$ ipython --no-banner

In [1]: import numpy as np

In [2]: import numpy.linalg as la

In [3]: np.set_printoptions(precision=2, suppress=True, linewidth=160)

In [4]: def tidy(a):
   ...:     return np.round(a, 2) + 0
   ...: 

In [5]: E = np.load("mat.npy")

In [6]: E
Out[6]: 
array([[-2.,  1.,  0.,  0.,  0.,  0.,  0.,  0.,  0.,  0.,  0.,  0.,  0.,  0.,  0.],
       [ 0., -2.,  1.,  0.,  0.,  0.,  0.,  0.,  0.,  0.,  0.,  0.,  0.,  0.,  0.],
       [ 0.,  0., -2.,  1.,  0.,  0.,  0.,  0.,  0.,  0.,  0.,  0.,  0.,  0.,  0.],
       [ 0.,  0.,  0., -2.,  1.,  0.,  0.,  0.,  0.,  0.,  0.,  0.,  0.,  0.,  0.],
       [ 0.,  0.,  0.,  0., -2.,  1.,  0.,  0.,  0.,  0.,  0.,  0.,  0.,  0.,  0.],
       [ 0.,  0.,  0.,  0.,  0., -2.,  1.,  0.,  0.,  0.,  0.,  0.,  0.,  0.,  0.],
       [ 0.,  0.,  0.,  0.,  0.,  0., -2.,  1.,  0.,  0.,  0.,  0.,  0.,  0.,  0.],
       [ 0.,  0.,  0.,  0.,  0.,  0.,  0., -2.,  1.,  0.,  0.,  0.,  0.,  0.,  0.],
       [ 0.,  0.,  0.,  0.,  0.,  0.,  0.,  0., -2.,  1.,  0.,  0.,  0.,  0.,  0.],
       [ 0.,  0.,  0.,  0.,  0.,  0.,  0.,  0.,  0., -2.,  1.,  0.,  0.,  0.,  0.],
       [ 0.,  0.,  0.,  0.,  0.,  0.,  0.,  0.,  0.,  0., -2.,  1.,  0.,  0.,  0.],
       [ 0.,  0.,  0.,  0.,  0.,  0.,  0.,  0.,  0.,  0.,  0., -2.,  1.,  0.,  0.],
       [ 0.,  0.,  0.,  0.,  0.,  0.,  0.,  0.,  0.,  0.,  0.,  0., -2.,  1.,  0.],
       [ 0.,  0.,  0.,  0.,  0.,  0.,  0.,  0.,  0.,  0.,  0.,  0.,  0., -2.,  1.],
       [ 0.,  0.,  0.,  0.,  0.,  0.,  0.,  0.,  0.,  0.,  0.,  0.,  0.,  0., -2.]])

In [7]: np.prod(np.diag(E)), tidy(la.det(E))
Out[7]: (np.float64(-32768.0), np.float64(-32768.0))

In [8]: tidy(np.sort(la.eigvals(E)))
Out[8]: array([-2., -2., -2., -2., -2., -2., -2., -2., -2., -2., -2., -2., -2., -2., -2.])
